In [1]: import numpy as np

In [2]: np.set_printoptions(suppress=True, linewidth=160)

In [3]: W0 = np.load("block15.npy")

In [4]: W0
Out[4]: 
array([[ 0,  0,  0,  0,  0,  0,  0,  0],
       [-1,  0,  0,  3,  2, -1,  0,  0],
       [ 0,  0,  0,  0,  0,  0,  0,  0],
       [ 0,  0,  0,  0,  0,  0,  0,  3],
       [ 0,  0,  0,  0,  0,  0,  0,  0],
       [-1,  0,  0,  0,  0,  0, -2,  3],
       [ 0,  0, -1,  0,  0,  0,  0, -2],
       [ 3,  1,  0,  0,  0,  2,  0,  0],
       [ 0,  3,  0, -2,  0,  0,  3, -2],
       [ 1,  2,  0,  3,  0,  0,  0,  0]])

In [5]: np.argsort(-np.linalg.norm(W0, axis=0).round(6), kind="stable")[:3]
Out[5]: array([7, 3, 1])

In [6]: np.linalg.matrix_rank(W0, rtol=0.1)
Out[6]: np.int64(7)

In [7]: round(np.linalg.norm(W0, 2) / np.linalg.norm(W0), 2)
Out[7]: np.float64(0.65)

In [8]: rank = np.linalg.matrix_rank(W0)

In [9]: rank
Out[9]: np.int64(7)

In [10]: N = np.linalg.svd(W0)[2][rank:].T

In [11]: np.linalg.matrix_rank(W0.T @ W0), np.linalg.matrix_rank(W0 @ W0.T)
Out[11]: (np.int64(7), np.int64(7))

In [12]: M = np.array([[2, -1, -2, 0],
    ...:     [2, -1, -2, 0],
    ...:     [0, 0, 0, 0],
    ...:     [2, -1, -2, 0],
    ...:     [0, 0, 0, 0],
    ...:     [-4, -1, 0, 1],
    ...:     [2, -1, -2, 0],
    ...:     [0, -2, -1, -2],
    ...:     [0, 0, 0, 0],
    ...:     [0, 0, 0, 0],
    ...:     [-2, -4, -3, -1],
    ...:     [-2, -2, -1, -1],
    ...:     [0, -2, -1, -2]])

In [13]: Xc = (M - M.mean(axis=0)) / M.std(axis=0)

In [14]: print(np.argwhere(np.abs(Xc) > 2))
[[ 5  0]
 [10  1]]

In [15]: coef = np.linalg.lstsq(np.delete(Xc, 2, axis=1), Xc[:, 2])[0]

In [16]: np.abs(coef).argmax()
Out[16]: np.int64(1)
